$ python3 -q
>>> import numpy as np
>>> np.set_printoptions(suppress=True, linewidth=120)
>>> X = np.load("case15.npy")
>>> X.round(3)
array([[ 0.321, -0.871, -0.066,  0.34 , -2.149,  1.159, -1.006, -1.023],
       [ 0.963,  0.47 ,  0.833, -1.163, -0.749,  1.109,  1.973,  0.351],
       [-1.043,  0.647,  0.776,  1.153, -1.662, -1.26 ,  0.623,  0.908],
       [-0.08 , -1.281, -2.131,  0.42 , -0.291, -0.334,  1.561,  0.04 ],
       [-1.204, -1.229,  1.404,  0.985,  0.862,  0.77 ,  0.931, -0.948],
       [-2.327,  0.363, -0.626, -1.524, -0.303,  0.771, -0.162,  0.164],
       [ 0.08 , -1.631,  0.854, -1.64 , -0.339, -1.654, -0.139, -0.213],
       [-0.08 ,  1.288, -0.259, -0.214, -0.155, -0.897,  0.599, -2.456]])
>>> np.round(X @ X.T, 3) + 0
array([[9., 0., 0., 0., 0., 0., 0., 0.],
       [0., 9., 0., 0., 0., 0., 0., 0.],
       [0., 0., 9., 0., 0., 0., 0., 0.],
       [0., 0., 0., 9., 0., 0., 0., 0.],
       [0., 0., 0., 0., 9., 0., 0., 0.],
       [0., 0., 0., 0., 0., 9., 0., 0.],
       [0., 0., 0., 0., 0., 0., 9., 0.],
       [0., 0., 0., 0., 0., 0., 0., 9.]])
>>> np.round(np.linalg.svd(X, compute_uv=False), 3)
array([3., 3., 3., 3., 3., 3., 3., 3.])
>>> r0 = np.array([-5, -5, -4, 2, 5, -2, -1, 5])
>>> Y = X + np.outer(r0, np.eye(8)[7])
>>> np.linalg.matrix_rank(np.linalg.inv(Y) - np.linalg.inv(X), tol=1e-8)
np.int64(1)
>>> np.round(np.linalg.det(Y) / np.linalg.det(X), 3), round(1 + np.linalg.solve(X, r0)[7], 3)
(np.float64(-0.925), np.float64(-0.925))
>>> Y.round(3)
array([[ 0.321, -0.871, -0.066,  0.34 , -2.149,  1.159, -1.006, -6.023],
       [ 0.963,  0.47 ,  0.833, -1.163, -0.749,  1.109,  1.973, -4.649],
       [-1.043,  0.647,  0.776,  1.153, -1.662, -1.26 ,  0.623, -3.092],
       [-0.08 , -1.281, -2.131,  0.42 , -0.291, -0.334,  1.561,  2.04 ],
       [-1.204, -1.229,  1.404,  0.985,  0.862,  0.77 ,  0.931,  4.052],
       [-2.327,  0.363, -0.626, -1.524, -0.303,  0.771, -0.162, -1.836],
       [ 0.08 , -1.631,  0.854, -1.64 , -0.339, -1.654, -0.139, -1.213],
       [-0.08 ,  1.288, -0.259, -0.214, -0.155, -0.897,  0.599,  2.544]])
>>> np.linalg.matrix_rank(Y - X)
np.int64(1)
